$ ipython --no-banner

In [1]: import numpy as np

In [2]: np.set_printoptions(precision=1, suppress=True, linewidth=160, sign=" ")

In [3]: m1 = np.load("dump.npy")

In [4]: m1
Out[4]: 
array([[-3.6,  0. , -3.3,  0. ,  0.1, -6.7,  0.2, -6.8],
       [-1. ,  0. , -0.9,  0.2, -0.1, -1.8,  0. , -1.9],
       [ 0.6,  0. ,  0.7, -0.1, -0.1,  1. ,  0. ,  1.1],
       [-0.7,  0.2, -0.9, -0.1,  0.1, -1.7,  0. , -1.9],
       [ 2.2,  0.1,  2.2, -0.1, -0.1,  4.2,  0.1,  4.4],
       [ 0.4, -0.1,  0.6,  0.1,  0. ,  0.7,  0. ,  0.6],
       [-0.3, -0.1, -0.5,  0. , -0.1, -0.8, -0.1, -0.7],
       [-0.1,  0. , -0.2,  0.1,  0. , -0.2,  0. ,  0. ],
       [-1. , -0.1, -0.8,  0. ,  0. , -1.9,  0. , -1.7],
       [ 2.2, -0.1,  2.4,  0. , -0.1,  4.6,  0.2,  4.3],
       [ 1.1,  0. ,  1.1,  0. ,  0.2,  2.4,  0.1,  2.2],
       [ 1.2,  0. ,  1.3,  0. ,  0.1,  2.5,  0.1,  2.5],
       [-0.5,  0.2, -0.6,  0. ,  0. , -1.1, -0.1, -0.9],
       [ 1.3,  0. ,  1. ,  0. ,  0. ,  2.1,  0.1,  2.3],
       [ 0.4,  0.1,  0.5, -0.1,  0. ,  0.7,  0. ,  0.9],
       [ 2.3,  0.1,  2.4,  0. ,  0.2,  4.6,  0. ,  4.7],
       [-0.5,  0. , -0.6,  0. ,  0.2, -1.4, -0.1, -1.3],
       [-0.1, -0.2,  0.1, -0.1, -0.1,  0.1, -0.1,  0.1],
       [ 0.5,  0.1,  0.3, -0.1, -0.2,  0.6,  0.1,  0.6],
       [ 0.1,  0.1,  0.2,  0. , -0.1,  0.2,  0. ,  0.4],
       [ 0.6,  0.1,  0.3,  0.1,  0.1,  1. ,  0. ,  1. ],
       [ 1.7, -0.1,  1.7,  0.1,  0.1,  3.2, -0.1,  3.2],
       [-0.8,  0.1, -1. ,  0.1, -0.1, -1.8,  0. , -2.1],
       [-1.4, -0.1, -1.4,  0. ,  0. , -3. ,  0.1, -3.1],
       [ 0. ,  0. , -0.2, -0.2,  0. , -0.3,  0.1,  0. ],
       [ 1.8,  0.1,  1.6,  0.2,  0. ,  3.3, -0.1,  3.4],
       [-0.4, -0.1, -0.3,  0.1,  0. , -0.8, -0.1, -0.7],
       [-0.1,  0.1,  0. , -0.1,  0. , -0.4,  0. , -0.5],
       [ 0.2,  0.1,  0.2,  0.1,  0.1,  0.4,  0.2,  0.3],
       [-0.2,  0. , -0.3,  0.1,  0. , -0.3,  0. , -0.4]])

In [5]: cen = m1 - m1.mean(axis=0)

In [6]: U, sv, Vh = np.linalg.svd(cen, full_matrices=False)

In [7]: np.round(sv ** 2 / (sv ** 2).sum(), 1) + 0
Out[7]: array([ 1.,  0.,  0.,  0.,  0.,  0.,  0.,  0.])

In [8]: np.round(Vh[0] * np.sign(Vh[0, np.abs(Vh[0]).argmax()]), 1) + 0
Out[8]: array([ 0.3,  0. ,  0.3,  0. ,  0. ,  0.6,  0. ,  0.6])

In [9]: print(sv)
[ 20.7   0.7   0.6   0.6   0.5   0.5   0.4   0.3]

In [10]: np.round(cen.mean(axis=0), 1) + 0
Out[10]: array([ 0.,  0.,  0.,  0.,  0.,  0.,  0.,  0.])

In [11]: print(np.searchsorted(np.cumsum(sv ** 2) / (sv ** 2).sum(), 0.9) + 1)
1

In [12]: labels = m1[:, 5] > np.median(m1[:, 5])

In [13]: f = m1[labels].mean(axis=0) - m1[~labels].mean(axis=0)

In [14]: print(np.argsort(-np.abs(f).round(6), kind="stable"))
[ 7  5  2  0  6  1  4  3]

In [15]: cen = m1 - m1.mean(axis=0)

In [16]: V = np.linalg.svd(cen)[2][:1]

In [17]: out = cen - cen @ V.T @ V

In [18]: np.round(np.diag(V.T @ V), 1) + 0
Out[18]: array([ 0.1,  0. ,  0.1,  0. ,  0. ,  0.4,  0. ,  0.4])

In [19]: (cen @ V.T).std(axis=0)
Out[19]: array([ 3.8])

In [20]: round(float(np.linalg.norm(out) / np.linalg.norm(cen)), 1)
Out[20]: 0.1

In [21]: np.cov(cen @ V.T, rowvar=False)
Out[21]: array( 14.8)

In [22]: print(np.linalg.norm(out, axis=1).round(6).argmax())
9

In [23]: x0 = np.array([1, 0, 4, 5, 5, 3, 3, 4])

In [24]: rhs = m1 @ x0

In [25]: np.round(np.linalg.lstsq(m1, rhs)[0], 1) + 0
Out[25]: array([ 1.,  0.,  4.,  5.,  5.,  3.,  3.,  4.])

In [26]: print(np.round(np.linalg.solve(m1.T @ m1, m1.T @ rhs), 1) + 0)
[ 1.  0.  4.  5.  5.  3.  3.  4.]

In [27]: rng = np.random.default_rng(870)

In [28]: rhs = rhs + 0.3 * rng.normal(size=30)

In [29]: rhs
Out[29]: 
array([-63.3, -16.4,   9.8, -16.8,  40.8,   7.9,  -8.5,  -1.3, -16.6,  42.6,  23. ,  24.9,  -9.8,  20.9,   7.9,  44.9, -11.8,  -0.3,   4.4,   2.1,   9.6,
        31.6, -18.6, -28. ,  -2.4,  32.5,  -7.4,  -3.8,   5. ,  -3.5])

In [30]: b, *_ = np.linalg.lstsq(m1, rhs)

In [31]: np.round(m1.T @ (rhs - m1 @ b), 1) + 0
Out[31]: array([ 0.,  0.,  0.,  0.,  0.,  0.,  0.,  0.])

In [32]: b.round()
Out[32]: array([ 1.,  1.,  4.,  5.,  5.,  3.,  3.,  4.])

In [33]: arr = np.array([[2, -3, 3, 1, -1],
    ...:     [1, 3, 2, 2, -3],
    ...:     [-3, 3, -3, 3, -1],
    ...:     [1, 0, -1, 3, -1],
    ...:     [-3, -3, -3, 1, -2],
    ...:     [-3, 1, 3, 2, -2],
    ...:     [1, -1, -3, -2, -1],
    ...:     [-1, -3, -2, -2, -1]])

In [34]: arr[:, 2] = 3 * arr[:, 0]

In [35]: arr
Out[35]: 
array([[ 2, -3,  6,  1, -1],
       [ 1,  3,  3,  2, -3],
       [-3,  3, -9,  3, -1],
       [ 1,  0,  3,  3, -1],
       [-3, -3, -9,  1, -2],
       [-3,  1, -9,  2, -2],
       [ 1, -1,  3, -2, -1],
       [-1, -3, -3, -2, -1]])

In [36]: U, sv, Vh = np.linalg.svd(arr)

In [37]: V = Vh[:(sv > 1e-8).sum()]

In [38]: x0 = arr[7] + 3 * arr[1] + rng.integers(2) * np.eye(5)[4]

In [39]: x0
Out[39]: array([ 2.,  6.,  6.,  4., -9.])

In [40]: np.allclose(V.T @ V @ x0, x0)
Out[40]: True

In [41]: np.round(V.T @ V, 1) + 0
Out[41]: 
array([[ 0.1,  0. ,  0.3,  0. ,  0. ],
       [ 0. ,  1. ,  0. ,  0. ,  0. ],
       [ 0.3,  0. ,  0.9,  0. ,  0. ],
       [ 0. ,  0. ,  0. ,  1. ,  0. ],
       [ 0. ,  0. ,  0. ,  0. ,  1. ]])

In [42]: round(np.linalg.norm(x0 - V.T @ V @ x0), 1)
Out[42]: np.float64(0.0)

In [43]: U, sv, Vh = np.linalg.svd(arr)

In [44]: np.argmax(sv[:-1] / (sv[1:] + 1e-6)) + 1
Out[44]: np.int64(4)

In [45]: out = U[:, :4] @ np.diag(sv[:4]) @ Vh[:4]

In [46]: np.round(np.abs(arr - out).max(), 1)
Out[46]: np.float64(0.0)

In [47]: round(np.linalg.norm(arr - out, 2), 1), np.round(sv[4], 1)
Out[47]: (np.float64(0.0), np.float64(0.0))

In [48]: np.linalg.matrix_rank(arr, rtol=0.05)
Out[48]: np.int64(4)

In [49]: np.linalg.matrix_rank(out)
Out[49]: np.int64(4)

In [50]: round(float(np.linalg.norm(arr - out) / np.linalg.norm(arr)), 1)
Out[50]: 0.0

In [51]: out = arr[0, 0] * arr[1:] - np.outer(arr[1:, 0], arr[0])

In [52]: out
Out[52]: 
array([[  0,   9,   0,   3,  -5],
       [  0,  -3,   0,   9,  -5],
       [  0,   3,   0,   5,  -1],
       [  0, -15,   0,   5,  -7],
       [  0,  -7,   0,   7,  -7],
       [  0,   1,   0,  -5,  -1],
       [  0,  -9,   0,  -3,  -3]])

In [53]: arr[:, 0] / arr[0, 0]
Out[53]: array([ 1. ,  0.5, -1.5,  0.5, -1.5, -1.5,  0.5, -0.5])

In [54]: np.flatnonzero(~out.round(6).any(axis=1))
Out[54]: array([], dtype=int64)

In [55]: np.linalg.matrix_rank(out), np.linalg.matrix_rank(arr)
Out[55]: (np.int64(3), np.int64(4))

In [56]: W0 = np.load("block8.npy")

In [57]: print(W0)
[[  5   5   5   5   5   5   5   5   5   5   5]
 [  5  10  10  10  10  10  10  10  10  10  10]
 [  5  10  15  15  15  15  15  15  15  15  15]
 [  5  10  15  20  20  20  20  20  20  20  20]
 [  5  10  15  20  25  25  25  25  25  25  25]
 [  5  10  15  20  25  30  30  30  30  30  30]
 [  5  10  15  20  25  30  35  35  35  35  35]
 [  5  10  15  20  25  30  35  40  40  40  40]
 [  5  10  15  20  25  30  35  40  45  45  45]
 [  5  10  15  20  25  30  35  40  45  50  50]
 [  5  10  15  20  25  30  35  40  45  50  55]]

In [58]: # symmetric, so the eigenvalues are real

In [59]: labels = rng.permutation(11)

In [60]: print(labels)
[  4  10   1   5   7   6   3   2   9   0   8]

In [61]: out = W0[labels][:, labels]

In [62]: np.allclose(out, W0)
Out[62]: False

In [63]: print(np.diag(out))
[ 25  55  10  30  40  35  20  15  50   5  45]

In [64]: out
Out[64]: 
array([[ 25,  25,  10,  25,  25,  25,  20,  15,  25,   5,  25],
       [ 25,  55,  10,  30,  40,  35,  20,  15,  50,   5,  45],
       [ 10,  10,  10,  10,  10,  10,  10,  10,  10,   5,  10],
       [ 25,  30,  10,  30,  30,  30,  20,  15,  30,   5,  30],
       [ 25,  40,  10,  30,  40,  35,  20,  15,  40,   5,  40],
       [ 25,  35,  10,  30,  35,  35,  20,  15,  35,   5,  35],
       [ 20,  20,  10,  20,  20,  20,  20,  15,  20,   5,  20],
       [ 15,  15,  10,  15,  15,  15,  15,  15,  15,   5,  15],
       [ 25,  50,  10,  30,  40,  35,  20,  15,  50,   5,  45],
       [  5,   5,   5,   5,   5,   5,   5,   5,   5,   5,   5],
       [ 25,  45,  10,  30,  40,  35,  20,  15,  45,   5,  45]])

In [65]: ev, V = np.linalg.eigvalsh(out)
ValueError: too many values to unpack (expected 2)


In [66]: ev, V = np.linalg.eigh(out)

In [67]: print(np.linalg.svd(out, compute_uv=False))
[ 268.4   30.2   11.1    5.9    3.8    2.7    2.1    1.7    1.5    1.3    1.3]

In [68]: np.linalg.eigvalsh(out @ out)
Out[68]: array([     1.6,      1.8,      2.2,      2.9,      4.3,      7.2,     14.1,     34.9,    124.2,    911.9,  72044.8])

In [69]: print(np.unique(ev.round(6) + 0, return_counts=True)[1])
[ 1  1  1  1  1  1  1  1  1  1  1]

In [70]: np.abs(V[:, -1])
Out[70]: array([ 0.3,  0.4,  0.1,  0.3,  0.4,  0.3,  0.2,  0.2,  0.4,  0.1,  0.4])

In [71]: f, g = W0[2], W0[5]

In [72]: f @ g
Out[72]: np.int64(3725)

In [73]: pr = (f @ g) / (f @ f) * f

In [74]: np.linalg.matrix_rank(np.outer(f, g))
Out[74]: np.int64(1)

In [75]: print(pr)
[  8.7  17.3  26.   26.   26.   26.   26.   26.   26.   26.   26. ]

In [76]: np.outer(f, g)
Out[76]: 
array([[  25,   50,   75,  100,  125,  150,  150,  150,  150,  150,  150],
       [  50,  100,  150,  200,  250,  300,  300,  300,  300,  300,  300],
       [  75,  150,  225,  300,  375,  450,  450,  450,  450,  450,  450],
       [  75,  150,  225,  300,  375,  450,  450,  450,  450,  450,  450],
       [  75,  150,  225,  300,  375,  450,  450,  450,  450,  450,  450],
       [  75,  150,  225,  300,  375,  450,  450,  450,  450,  450,  450],
       [  75,  150,  225,  300,  375,  450,  450,  450,  450,  450,  450],
       [  75,  150,  225,  300,  375,  450,  450,  450,  450,  450,  450],
       [  75,  150,  225,  300,  375,  450,  450,  450,  450,  450,  450],
       [  75,  150,  225,  300,  375,  450,  450,  450,  450,  450,  450],
       [  75,  150,  225,  300,  375,  450,  450,  450,  450,  450,  450]])

In [77]: np.round(np.linalg.norm(f + g) ** 2 + np.linalg.norm(f - g) ** 2, 1)
Out[77]: np.float64(17850.0)

In [78]: W0.mean(axis=0)
Out[78]: array([  5. ,   9.5,  13.6,  17.3,  20.5,  23.2,  25.5,  27.3,  28.6,  29.5,  30. ])

In [79]: np.linalg.matrix_rank(W0)
Out[79]: np.int64(11)

In [80]: np.diff(W0, axis=0)
Out[80]: 
array([[ 0,  5,  5,  5,  5,  5,  5,  5,  5,  5,  5],
       [ 0,  0,  5,  5,  5,  5,  5,  5,  5,  5,  5],
       [ 0,  0,  0,  5,  5,  5,  5,  5,  5,  5,  5],
       [ 0,  0,  0,  0,  5,  5,  5,  5,  5,  5,  5],
       [ 0,  0,  0,  0,  0,  5,  5,  5,  5,  5,  5],
       [ 0,  0,  0,  0,  0,  0,  5,  5,  5,  5,  5],
       [ 0,  0,  0,  0,  0,  0,  0,  5,  5,  5,  5],
       [ 0,  0,  0,  0,  0,  0,  0,  0,  5,  5,  5],
       [ 0,  0,  0,  0,  0,  0,  0,  0,  0,  5,  5],
       [ 0,  0,  0,  0,  0,  0,  0,  0,  0,  0,  5]])

In [81]: np.linalg.svd(W0, compute_uv=False)
Out[81]: array([ 268.4,   30.2,   11.1,    5.9,    3.8,    2.7,    2.1,    1.7,    1.5,    1.3,    1.3])
